>>> import numpy as np
>>> from numpy import linalg as LA
>>> np.set_printoptions(suppress=True, linewidth=200)
>>> tidy = lambda a: np.round(a, 2) + 0
>>> arr = np.loadtxt("a.csv", delimiter=",")
>>> tidy(arr)
array([[ 0.  , -0.24,  0.46,  0.05, -0.02,  0.36,  0.57,  0.05, -0.18,  0.42,  0.26],
       [ 0.09, -0.25,  0.19,  0.52, -0.01, -0.37,  0.12,  0.16, -0.47, -0.23, -0.4 ],
       [ 0.06, -0.53, -0.15,  0.15, -0.17,  0.6 , -0.15, -0.33,  0.14, -0.16, -0.33],
       [ 0.03, -0.23,  0.08,  0.08,  0.23, -0.17,  0.02,  0.39,  0.66,  0.36, -0.36],
       [ 0.38,  0.24, -0.06, -0.17, -0.66,  0.15, -0.08,  0.4 , -0.14,  0.23, -0.27],
       [ 0.25, -0.39, -0.28, -0.66,  0.24, -0.22,  0.2 , -0.08, -0.28,  0.1 , -0.19],
       [-0.5 ,  0.24, -0.24,  0.06,  0.3 ,  0.28, -0.12,  0.07, -0.37,  0.4 , -0.38],
       [ 0.28,  0.36,  0.58, -0.25,  0.35,  0.24, -0.07, -0.11,  0.01, -0.25, -0.37],
       [-0.31,  0.01, -0.16, -0.18,  0.01,  0.24,  0.43,  0.52,  0.08, -0.57, -0.05],
       [-0.53, -0.3 ,  0.47, -0.37, -0.3 , -0.17, -0.37,  0.06, -0.05, -0.03, -0.04],
       [ 0.25, -0.26,  0.01,  0.05,  0.34,  0.24, -0.51,  0.5 , -0.22, -0.04,  0.38]])
>>> def softmax(z):
...     e = np.exp(z - z.max(axis=-1, keepdims=True))
...     return e / e.sum(axis=-1, keepdims=True)
... 
>>> tidy(softmax(arr).sum(axis=1))
array([1., 1., 1., 1., 1., 1., 1., 1., 1., 1., 1.])
>>> tidy(softmax(arr[9] + 3))
array([0.06, 0.08, 0.16, 0.07, 0.08, 0.09, 0.07, 0.11, 0.1 , 0.1 , 0.1 ])
>>> S = arr @ arr.T / np.sqrt(11)
>>> tidy(softmax(S)[9] @ arr)
array([-0.02, -0.13,  0.09, -0.07,  0.02,  0.1 , -0.01,  0.15, -0.07,  0.02, -0.16])
>>> softmax(S).round(6).argmax(axis=1)
array([ 0,  1,  2,  3,  4,  5,  6,  7,  8,  9, 10])
>>> tidy(LA.norm(arr, axis=0))
array([1., 1., 1., 1., 1., 1., 1., 1., 1., 1., 1.])
>>> tidy(LA.svd(arr, compute_uv=False))
array([1., 1., 1., 1., 1., 1., 1., 1., 1., 1., 1.])
>>> tidy(arr.T @ arr)
array([[1., 0., 0., 0., 0., 0., 0., 0., 0., 0., 0.],
       [0., 1., 0., 0., 0., 0., 0., 0., 0., 0., 0.],
       [0., 0., 1., 0., 0., 0., 0., 0., 0., 0., 0.],
       [0., 0., 0., 1., 0., 0., 0., 0., 0., 0., 0.],
       [0., 0., 0., 0., 1., 0., 0., 0., 0., 0., 0.],
       [0., 0., 0., 0., 0., 1., 0., 0., 0., 0., 0.],
       [0., 0., 0., 0., 0., 0., 1., 0., 0., 0., 0.],
       [0., 0., 0., 0., 0., 0., 0., 1., 0., 0., 0.],
       [0., 0., 0., 0., 0., 0., 0., 0., 1., 0., 0.],
       [0., 0., 0., 0., 0., 0., 0., 0., 0., 1., 0.],
       [0., 0., 0., 0., 0., 0., 0., 0., 0., 0., 1.]])
